>>> import numpy as np
>>> np.set_printoptions(precision=2, suppress=True, linewidth=140)
>>> tidy = lambda a: np.round(a, 2) + 0
>>> X = np.array([[0, 0, 4, 0, -1, 0, 0],
...     [0, 0, 0, 0, 0, 0, 4],
...     [0, 0, 0, 0, 0, 1, 0],
...     [0, 0, 0, 0, 0, 0, 0],
...     [-1, -5, 3, 0, -3, 0, 0],
...     [0, 5, -4, -4, 0, 0, 0],
...     [0, 0, 0, 0, 0, 0, 0]])
>>> X
array([[ 0,  0,  4,  0, -1,  0,  0],
       [ 0,  0,  0,  0,  0,  0,  4],
       [ 0,  0,  0,  0,  0,  1,  0],
       [ 0,  0,  0,  0,  0,  0,  0],
       [-1, -5,  3,  0, -3,  0,  0],
       [ 0,  5, -4, -4,  0,  0,  0],
       [ 0,  0,  0,  0,  0,  0,  0]])
>>> # rows and columns are dependent
>>> left, sig, Vt = np.linalg.svd(X)
>>> print(np.argmax(sig[:-1] / (sig[1:] + 1e-6)) + 1)
5
>>> B = left[:, :5] @ np.diag(sig[:5]) @ Vt[:5]
>>> tidy(np.linalg.norm(X - B) / np.linalg.norm(X))
np.float64(0.0)
>>> np.linalg.matrix_rank(X, rtol=0.05)
np.int64(5)
>>> tidy(B)
array([[ 0.,  0.,  4.,  0., -1.,  0.,  0.],
       [ 0.,  0.,  0.,  0.,  0.,  0.,  4.],
       [ 0.,  0.,  0.,  0.,  0.,  1.,  0.],
       [ 0.,  0.,  0.,  0.,  0.,  0.,  0.],
       [-1., -5.,  3.,  0., -3.,  0.,  0.],
       [ 0.,  5., -4., -4.,  0.,  0.,  0.],
       [ 0.,  0.,  0.,  0.,  0.,  0.,  0.]])
>>> tidy(np.abs(X - B).max())
np.float64(0.0)
>>> print(tidy(np.linalg.norm(X - B, 2)), tidy(sig[5]))
0.0 0.0
>>> rk = np.linalg.matrix_rank(X)
>>> rk
np.int64(5)
>>> ns = np.linalg.svd(X)[2][rk:].T
>>> tidy(ns @ ns.T)
array([[ 0.95, -0.12, -0.04, -0.12, -0.14,  0.  ,  0.  ],
       [-0.12,  0.12, -0.05,  0.21, -0.21,  0.  ,  0.  ],
       [-0.04, -0.05,  0.03, -0.1 ,  0.14,  0.  ,  0.  ],
       [-0.12,  0.21, -0.1 ,  0.36, -0.4 ,  0.  ,  0.  ],
       [-0.14, -0.21,  0.14, -0.4 ,  0.54,  0.  ,  0.  ],
       [ 0.  ,  0.  ,  0.  ,  0.  ,  0.  ,  0.  ,  0.  ],
       [ 0.  ,  0.  ,  0.  ,  0.  ,  0.  ,  0.  ,  0.  ]])
>>> [int(np.linalg.matrix_rank(np.delete(X, i, axis=0))) for i in range(7)]
[4, 4, 4, 5, 4, 4, 5]
>>> np.allclose(X @ ns, 0)
True
>>> np.linalg.matrix_rank(X.T @ X), np.linalg.matrix_rank(X @ X.T)
(np.int64(5), np.int64(5))
>>> [int(np.linalg.matrix_rank(X[:, :j + 1])) for j in range(7)]
[1, 2, 3, 3, 3, 4, 5]
>>> ns.shape
(7, 2)
>>> tidy(X @ ns)
array([[0., 0.],
       [0., 0.],
       [0., 0.],
       [0., 0.],
       [0., 0.],
       [0., 0.],
       [0., 0.]])
>>> [int(np.linalg.matrix_rank(X[:i])) for i in range(1, len(X) + 1)]
[1, 2, 3, 3, 4, 5, 5]
>>> rng = np.random.default_rng(673)
>>> B = X + rng.integers(-2, 3, (7, 5)) @ rng.integers(-2, 3, (5, 7))
>>> print(B)
[[ 4 -3  8 -7 -2 -6 -6]
 [ 5  2  1  2 -2  1 -1]
 [ 5  4 -2  4  1  8 -3]
 [ 0  0  2  2  0 16  2]
 [ 4 -1  0  3 -2 -1 -4]
 [-3  4 -4 -4 -1 -5  2]
 [ 1  0 -4 -2 -6  9  0]]
>>> np.abs(B - X).sum(axis=1)
array([31, 18, 26, 22, 21, 12, 22])
